% python3 -q
>>> import numpy as np
>>> import numpy.linalg as la
>>> np.set_printoptions(precision=2, suppress=True, linewidth=100)
>>> def rd(a):
...     return np.round(a, 2) + 0
... 
>>> feats = np.loadtxt("w.csv", delimiter=",")
>>> feats
array([[ 0.,  0.,  0.,  0.,  0.],
       [-2.,  0.,  0.,  2.,  2.],
       [-4.,  2., -2., -5., -3.],
       [-1.,  0.,  1.,  1.,  3.],
       [-2., -2.,  2., -1.,  1.],
       [ 0.,  2., -4.,  0., -4.],
       [ 2., -2.,  0.,  4.,  0.],
       [-3.,  2., -1., -3., -1.],
       [-1., -2.,  3.,  1.,  3.],
       [-3.,  2., -1., -3., -1.],
       [-2., -2.,  2., -1.,  1.],
       [-1.,  0.,  1.,  1.,  3.],
       [-3.,  2., -1., -3., -1.],
       [-1.,  0., -1., -2., -2.],
       [ 3.,  0., -3.,  3., -3.],
       [-1.,  0.,  1.,  1.,  3.],
       [-3.,  2., -1., -3., -1.],
       [ 0.,  0.,  0.,  0.,  0.],
       [-1.,  0., -1., -2., -2.],
       [-1.,  0.,  1.,  1.,  3.],
       [-3.,  2., -1., -3., -1.],
       [-1.,  2., -3.,  1., -1.],
       [ 0.,  2., -4.,  0., -4.],
       [-3.,  2., -1., -3., -1.],
       [-3.,  2., -1., -3., -1.],
       [ 3.,  0., -3.,  3., -3.],
       [ 0.,  0.,  0.,  0.,  0.],
       [ 0.,  0.,  0.,  0.,  0.],
       [-1., -2.,  3.,  1.,  3.],
       [ 2.,  0., -2.,  4.,  0.],
       [-4.,  2.,  0., -2.,  2.],
       [ 2.,  0., -4.,  1., -5.]])
>>> # rows 7 and 9 are equal
>>> proj = feats @ la.solve(feats.T @ feats, feats.T)
>>> np.allclose(proj @ proj, proj)
True
>>> la.matrix_rank(np.eye(32) - proj)
np.int64(27)
>>> rd(np.diag(proj))
array([0.  , 0.31, 0.26, 0.15, 0.27, 0.17, 0.28, 0.09, 0.2 , 0.09, 0.27, 0.15, 0.09, 0.19, 0.15,
       0.15, 0.09, 0.  , 0.19, 0.15, 0.09, 0.2 , 0.17, 0.09, 0.09, 0.15, 0.  , 0.  , 0.2 , 0.22,
       0.2 , 0.32])
>>> rd(la.eigvalsh(proj))
array([0., 0., 0., 0., 0., 0., 0., 0., 0., 0., 0., 0., 0., 0., 0., 0., 0., 0., 0., 0., 0., 0., 0.,
       0., 0., 0., 0., 1., 1., 1., 1., 1.])
>>> rd(proj @ feats[:, 4])
array([ 0.,  2., -3.,  3.,  1., -4.,  0., -1.,  3., -1.,  1.,  3., -1., -2., -3.,  3., -1.,  0.,
       -2.,  3., -1., -1., -4., -1., -1., -3.,  0.,  0.,  3.,  0.,  2., -5.])
